>>> import numpy as np
>>> from numpy import linalg as LA
>>> np.set_printoptions(suppress=True, linewidth=140)
>>> X = np.load("layer3.npy")
>>> X
array([[ 5, -1,  5, -5, -2],
       [ 0,  0,  0,  0,  0],
       [ 1,  0, -2,  3,  5],
       [ 3, -5, -3,  2, -1],
       [ 3, -5, -3,  2, -1],
       [ 0,  0,  0,  0,  0],
       [ 6,  4,  1, -5,  3],
       [ 0,  0,  0,  0,  0],
       [ 0,  0,  0,  0,  0],
       [ 0,  0,  0,  0,  0],
       [ 1,  0, -2,  3,  5],
       [ 5, -1,  5, -5, -2]])
>>> np.round(LA.norm(X, 2) / LA.norm(X), 3)
np.float64(0.73)
>>> [round(float(x), 3) for x in LA.svd(X, compute_uv=False)[:3]]
[14.982, 9.953, 9.337]
>>> LA.matrix_rank(X, rtol=0.1)
np.int64(4)
>>> np.argsort(-LA.norm(X, axis=0).round(6), kind="stable")[:3]
array([0, 3, 2])
>>> cen = X - X.mean(axis=0)
>>> Uu, sigma, vt = LA.svd(cen, full_matrices=False)
>>> sigma.round(3) + 0
array([14.647,  9.744,  6.503,  3.107,  0.   ])
>>> LA.matrix_rank(cen)
np.int64(4)
>>> np.round(cen.mean(axis=0), 3) + 0
array([0., 0., 0., 0., 0.])
>>> round(float((sigma ** 2).sum() ** 2 / (sigma ** 4).sum()), 3)
2.295
>>> mat = np.loadtxt("arr.csv", delimiter=",")
>>> mat
array([[-2.809, -0.276,  0.233,  0.436],
       [-2.063, -0.587,  1.029, -0.031],
       [ 0.269, -0.849,  1.641, -1.451],
       [ 1.074, -0.569,  2.499, -2.565],
       [ 3.245,  1.789, -0.394, -0.633],
       [-0.846,  1.147, -1.695,  2.344],
       [-1.954, -0.167,  1.004, -0.528],
       [ 0.287,  0.855,  0.644, -1.111],
       [-2.021, -0.769,  0.982, -1.268],
       [ 2.751,  0.65 ,  0.564, -1.616],
       [ 1.161,  1.921, -0.355,  0.683],
       [-0.248,  1.197, -0.791,  0.981],
       [-0.659,  0.616,  0.279,  0.133],
       [ 1.286,  0.057, -1.481,  0.583],
       [-1.123, -3.066,  1.727, -1.244],
       [ 0.023,  0.179,  0.45 , -0.373]])
>>> Y = mat / LA.norm(mat, axis=1, keepdims=True)
>>> gram = Y @ Y.T
>>> np.round(LA.norm(Y, axis=1), 3)
array([1., 1., 1., 1., 1., 1., 1., 1., 1., 1., 1., 1., 1., 1., 1., 1.])
>>> np.round(np.degrees(np.arccos(np.clip(gram[4, 8], -1, 1))), 3)
np.float64(137.631)
